$ ipython --no-banner

In [1]: import numpy as np

In [2]: from numpy import linalg as LA

In [3]: np.set_printoptions(suppress=True, linewidth=140)

In [4]: rnd = lambda a: np.round(a, 2) + 0

In [5]: J = np.loadtxt("test16.csv", delimiter=",")

In [6]: print(J)
[[ 1. -1.  1. -1.  1. -1.  1. -1.]
 [ 1.  1.  1.  1.  1.  1.  1.  1.]]

In [7]: print(J.reshape(2, -1))
[[ 1. -1.  1. -1.  1. -1.  1. -1.]
 [ 1.  1.  1.  1.  1.  1.  1.  1.]]

In [8]: blk = J.reshape(2, 2, -1)

In [9]: print(np.swapaxes(blk, 1, 2)[0])
[[ 1.  1.]
 [-1. -1.]
 [ 1.  1.]
 [-1. -1.]]

In [10]: print(np.einsum("ihd,ihd->ih", blk, blk))
[[4. 4.]
 [4. 4.]]

In [11]: print(blk[:, 0])
[[ 1. -1.  1. -1.]
 [ 1.  1.  1.  1.]]

In [12]: print(blk.shape)
(2, 2, 4)

In [13]: print(blk.sum(axis=1))
[[ 2. -2.  2. -2.]
 [ 2.  2.  2.  2.]]

In [14]: r0 = np.array([1, 2])

In [15]: print(np.cross(J[1, :3], J[0, :3]))
[ 2.  0. -2.]

In [16]: print(np.array([np.convolve(row, r0, "same") for row in J]))
[[ 1.  1. -1.  1. -1.  1. -1.  1.]
 [ 1.  3.  3.  3.  3.  3.  3.  3.]]

In [17]: C2 = J.T @ J

In [18]: print(C2)
[[2. 0. 2. 0. 2. 0. 2. 0.]
 [0. 2. 0. 2. 0. 2. 0. 2.]
 [2. 0. 2. 0. 2. 0. 2. 0.]
 [0. 2. 0. 2. 0. 2. 0. 2.]
 [2. 0. 2. 0. 2. 0. 2. 0.]
 [0. 2. 0. 2. 0. 2. 0. 2.]
 [2. 0. 2. 0. 2. 0. 2. 0.]
 [0. 2. 0. 2. 0. 2. 0. 2.]]

In [19]: print(np.trace(C2), (J ** 2).sum())
16.0 16.0

In [20]: print(rnd(LA.eigvalsh(C2)[::-1]))
[8. 8. 0. 0. 0. 0. 0. 0.]

In [21]: data = np.array([[-3, -2, -1, 0], [1, 2, 3, 4], [5, 6, 7, 8], [9, 10, 11, 12]])

In [22]: rng = np.random.default_rng(64845)

In [23]: labels = rng.permutation(4)

In [24]: print(labels)
[1 2 3 0]

In [25]: M2 = data[labels][:, labels]

In [26]: print(np.allclose(M2, data))
False

In [27]: print(M2)
[[ 2  3  4  1]
 [ 6  7  8  5]
 [10 11 12  9]
 [-2 -1  0 -3]]

In [28]: print(rnd(np.poly(M2)))
[  1. -18. -80.   0.   0.]

In [29]: print(rnd(LA.det(M2.T)))
0.0

In [30]: print(rnd(LA.norm(data, 2) / LA.norm(data)))
0.99

In [31]: print(LA.matrix_rank(data, rtol=0.1))
2

In [32]: print(np.argsort(-LA.norm(data, axis=0).round(6), kind="stable")[:3])
[3 2 1]

In [33]: print(LA.cond(data) > 100)
True

In [34]: print([round(float(x), 2) for x in LA.svd(data, compute_uv=False)[:3]])
[25.58, 3.13, 0.0]

In [35]: X = 3 * np.eye(3) + np.eye(3, k=1)

In [36]: print(X)
[[3. 1. 0.]
 [0. 3. 1.]
 [0. 0. 3.]]

In [37]: evals, V = LA.eig(X)

In [38]: print(rnd(np.sort(LA.eigvals(X.T))))
[3. 3. 3.]

In [39]: print(np.prod(evals))
27.0

In [40]: print(evals)
[3. 3. 3.]

In [41]: F = np.load("sample3.npy")

In [42]: print(F)
[[-1  0  0]
 [ 0  0  0]
 [ 2  0  0]]

In [43]: U, sig, vt = LA.svd(F)

In [44]: print(np.argmax(sig[:-1] / (sig[1:] + 1e-6)) + 1)
1

In [45]: M2 = U[:, :1] @ np.diag(sig[:1]) @ vt[:1]

In [46]: print(rnd(LA.norm(F - M2) / LA.norm(F)))
0.0

In [47]: print(LA.matrix_rank(F, rtol=0.05))
1

In [48]: print(LA.matrix_rank(M2))
1

In [49]: print(rnd(np.abs(F - M2).max()))
0.0

In [50]: print(rnd(M2))
[[-1.  0.  0.]
 [ 0.  0.  0.]
 [ 2.  0.  0.]]

In [51]: print(rnd(LA.norm(F, 2) / LA.norm(F)))
1.0

In [52]: print(LA.matrix_rank(F, rtol=0.1))
1

In [53]: print([round(float(x), 2) for x in LA.svd(F, compute_uv=False)[:3]])
[2.24, 0.0, 0.0]

In [54]: r = LA.matrix_rank(F)

In [55]: print(r)
1

In [56]: N = LA.svd(F)[2][r:].T

In [57]: print([int(LA.matrix_rank(np.delete(F, i, axis=0))) for i in range(3)])
[1, 1, 1]

In [58]: print(N.shape)
(3, 2)

In [59]: print([int(LA.matrix_rank(F[:i])) for i in range(1, len(F) + 1)])
[1, 1, 1]

In [60]: print(LA.matrix_rank(F.T @ F), LA.matrix_rank(F @ F.T))
1 1

In [61]: print(N @ N.T)
[[0. 0. 0.]
 [0. 1. 0.]
 [0. 0. 1.]]

In [62]: O, _ = LA.qr(np.array([[1.0, 1.3, 0.6, 0.3],
    ...:     [0.7, -0.1, 1.1, 0.8],
    ...:     [1.0, -0.6, -1.4, 0.8],
    ...:     [0.0, 0.5, -0.7, 1.9]]))

In [63]: evals = np.array([-1, 1, -4, -5])

In [64]: feats = O @ np.diag(evals) @ O.T

In [65]: print(rnd(feats))
[[-0.33  0.33 -0.9   1.45]
 [ 0.33 -3.53  1.44 -0.75]
 [-0.9   1.44 -1.11 -0.92]
 [ 1.45 -0.75 -0.92 -4.02]]

In [66]: def softmax(z):
    ...:     e = np.exp(z - z.max(axis=-1, keepdims=True))
    ...:     return e / e.sum(axis=-1, keepdims=True)
    ...: 

In [67]: print(softmax(data).sum(axis=1))
[1. 1. 1. 1.]

In [68]: att = data @ data.T / np.sqrt(4)

In [69]: print(rnd(softmax(att + np.triu(np.full(att.shape, -np.inf), 1))))
[[1. 0. 0. 0.]
 [0. 1. 0. 0.]
 [0. 0. 1. 0.]
 [0. 0. 0. 1.]]

In [70]: print(softmax(att).round(6).argmax(axis=1))
[0 3 3 3]

In [71]: print(softmax(att)[3] @ data)
[ 9. 10. 11. 12.]

In [72]: print(rnd(LA.eigvalsh(feats).min()))
-5.0

In [73]: r0 = np.array([4, 3, 1, 4])

In [74]: mat = np.array([np.roll(r0, i) for i in range(4)])

In [75]: print(mat)
[[4 3 1 4]
 [4 4 3 1]
 [1 4 4 3]
 [3 1 4 4]]

In [76]: O = mat.astype(float).copy()

In [77]: for j in range(4):
    ...:     O[:, j] -= O[:, :j] @ (O[:, :j].T @ O[:, j])
    ...:     O[:, j] /= LA.norm(O[:, j])
    ...: 

In [78]: print(rnd(O.T @ mat))
[[6.48 5.4  4.94 5.4 ]
 [0.   3.58 2.33 0.79]
 [0.   0.   3.49 1.86]
 [0.   0.   0.   2.96]]

In [79]: print(rnd(O.T @ O))
[[1. 0. 0. 0.]
 [0. 1. 0. 0.]
 [0. 0. 1. 0.]
 [0. 0. 0. 1.]]
